$ python -q
>>> import numpy as np
>>> import numpy.linalg as la
>>> np.set_printoptions(precision=2, suppress=True, linewidth=100, legacy="1.25")
>>> E = np.loadtxt("a.csv", delimiter=",")
>>> E
array([[ 6., -2., -3.,  1.],
       [ 8., -4., -4.,  2.],
       [ 8., -4., -4.,  2.],
       [ 8., -4., -3.,  1.]])
>>> print(np.einsum("ij,ji->", E, E))
9.0
>>> np.round(np.poly(E), 2) + 0
array([ 1.,  1., -4., -4.,  0.])
>>> np.round(la.det(E[::-1]), 2)
0.0
>>> feats = np.load("w.npy")
>>> feats
array([[ 39,  -4,   2,  -7,   1,  10,  -3,   1,  -4,  14,  -8,  -5,  -7,  -1, -13],
       [ -4,  39,  -3,   0,   0,   1,   1,  -4,  -3,  -6,   4,  11,  -6,  -9,   2],
       [  2,  -3,  37,   0,   2,  11,  14, -16,  12,  13,  -3,   1,  -6,   2,  16],
       [ -7,   0,   0,  28, -18,   1,  13,  -7,   5,   1,   4,   3,  -5,  15,   4],
       [  1,   0,   2, -18,  39,   7,   1,   7,  -7,  -4,   1,  -9,  11, -22,  -6],
       [ 10,   1,  11,   1,   7,  25,  -2,  -6,   6,  13,   0,   1,   2,  -7, -14],
       [ -3,   1,  14,  13,   1,  -2,  37, -10,   2,   1,  11,   2,   2,  15,  17],
       [  1,  -4, -16,  -7,   7,  -6, -10,  29,  -9,  -3,   4,   4,   3, -17, -13],
       [ -4,  -3,  12,   5,  -7,   6,   2,  -9,  30,   0,  -9,   4,  -5,  -3,   0],
       [ 14,  -6,  13,   1,  -4,  13,   1,  -3,   0,  24,  -3,   0,  -3,   4,  -3],
       [ -8,   4,  -3,   4,   1,   0,  11,   4,  -9,  -3,  15,   4,   3,   3,  -1],
       [ -5,  11,   1,   3,  -9,   1,   2,   4,   4,   0,   4,  22,   1,  -2,   1],
       [ -7,  -6,  -6,  -5,  11,   2,   2,   3,  -5,  -3,   3,   1,  22,   2,   2],
       [ -1,  -9,   2,  15, -22,  -7,  15, -17,  -3,   4,   3,  -2,   2,  41,  13],
       [-13,   2,  16,   4,  -6, -14,  17, -13,   0,  -3,  -1,   1,   2,  13,  35]])
>>> vals, V = la.eigh(feats)
>>> vec = np.array([0, 3, -3, -2, 1, -2, -2, 3, 0, -3, 1, 0, 0, -3, -1])
>>> print(vec @ feats @ vec)
4823
>>> print(np.abs(feats).sum(axis=1).max(), round(np.abs(vals).max(), 2))
156 105.47
>>> print(np.round(vec @ feats @ vec / (vec @ vec), 2), round(float(vals[0]), 2), round(vals[-1], 2))
80.38 0.09 105.47
>>> (np.sign(V[:, -1].round(6)) == np.sign(V[0, -1].round(6))).astype(int)
array([1, 1, 0, 0, 1, 1, 0, 1, 0, 0, 0, 0, 1, 0, 0])
>>> print(la.matrix_rank(feats))
15
>>> np.abs(feats).max()
41
>>> feats.sum(axis=0)
array([ 15,  23,  82,  37,   3,  48, 101, -37,  19,  48,  25,  38,  16,  34,  40])
>>> feats.sum(axis=1)
array([ 15,  23,  82,  37,   3,  48, 101, -37,  19,  48,  25,  38,  16,  34,  40])
>>> f = np.array([4, 1])
>>> np.cross(feats[4, :3], feats[8, :3])
array([  6, -20,  -3])
>>> vals, V = la.eigh(feats)
>>> np.unique(vals.round(6) + 0, return_counts=True)[1]
array([1, 1, 1, 1, 1, 1, 1, 1, 1, 1, 1, 1, 1, 1, 1])
>>> print(np.abs(V[:, -1]).round(6).argmax())
13
>>> (vals > 1e-8).sum(), (vals < -1e-8).sum()
(15, 0)
>>> m1 = np.loadtxt("x.csv", delimiter=",")
>>> m1
array([[-0.6,  2.1, -1.2, -6. , -0.8, -0.7],
       [ 0. , -0.8, -0.3,  3. , -1.2,  0.9],
       [ 0.8, -0.9,  1.3, -3.5, -1.9,  0. ],
       [ 0.2,  0.1, -1. ,  0. , -0.8,  0.1],
       [-0.6,  0.1,  0.2,  8. , -1. , -0.4],
       [ 1.5,  1.7,  1.7,  6. , -1.1, -0.2],
       [ 1. ,  0.4,  1.2,  5.5, -2.7, -1.2],
       [-1.5, -1.5, -0.1,  3. ,  0.1, -0.1],
       [ 0.3, -0.8,  0.2,  1.5,  0.3, -1.3],
       [ 1.4, -2. , -0.5,  0. , -1.7,  0.5],
       [-0.1, -0.3, -0.3, -5.5, -0.8,  0. ],
       [ 0.1, -0.1,  0.1,  6.5, -2.5, -1.9]])
>>> vec = np.array([4, 0, 9, 0, 9, 0])
>>> rhs = m1 @ vec
>>> coef, lr = np.zeros(6), 1 / la.norm(m1, 2) ** 2
>>> for i in range(6):
...     coef -= lr * m1.T @ (m1 @ coef - rhs)
...     if i % 1 == 0: print(i, round(la.norm(m1 @ coef - rhs), 2))
... 
0 41.98
1 39.92
2 38.01
3 36.25
4 34.62
5 33.1
>>> print(round(float(la.cond(m1)), 2))
10.0
>>> vec = np.array([3, 2, 1, 1, 3, 0])
>>> m1 @ vec
array([-7.2, -2.5, -7.3, -2.6,  3.6, 12.3,  2.4, -4.3,  1.9, -5.4, -9.1, -0.8])
>>> print(m1 @ np.ones(6))
[-7.2  1.6 -4.2 -1.4  6.3  9.6  4.2 -0.1  0.2 -2.3 -7.   2.2]
>>> np.einsum("ij,j->i", m1, vec)
array([-7.2, -2.5, -7.3, -2.6,  3.6, 12.3,  2.4, -4.3,  1.9, -5.4, -9.1, -0.8])
>>> m1 * vec
array([[-1.8,  4.2, -1.2, -6. , -2.4, -0. ],
       [ 0. , -1.6, -0.3,  3. , -3.6,  0. ],
       [ 2.4, -1.8,  1.3, -3.5, -5.7,  0. ],
       [ 0.6,  0.2, -1. ,  0. , -2.4,  0. ],
       [-1.8,  0.2,  0.2,  8. , -3. , -0. ],
       [ 4.5,  3.4,  1.7,  6. , -3.3, -0. ],
       [ 3. ,  0.8,  1.2,  5.5, -8.1, -0. ],
       [-4.5, -3. , -0.1,  3. ,  0.3, -0. ],
       [ 0.9, -1.6,  0.2,  1.5,  0.9, -0. ],
       [ 4.2, -4. , -0.5,  0. , -5.1,  0. ],
       [-0.3, -0.6, -0.3, -5.5, -2.4,  0. ],
       [ 0.3, -0.2,  0.1,  6.5, -7.5, -0. ]])
>>> print((m1 * vec).sum(axis=1))
[-7.2 -2.5 -7.3 -2.6  3.6 12.3  2.4 -4.3  1.9 -5.4 -9.1 -0.8]
>>> la.norm(m1 @ vec) <= la.norm(m1, 2) * la.norm(vec) + 1e-9
True
>>> print(np.sign((m1 @ vec).round(6)))
[-1. -1. -1. -1.  1.  1.  1. -1.  1. -1. -1. -1.]
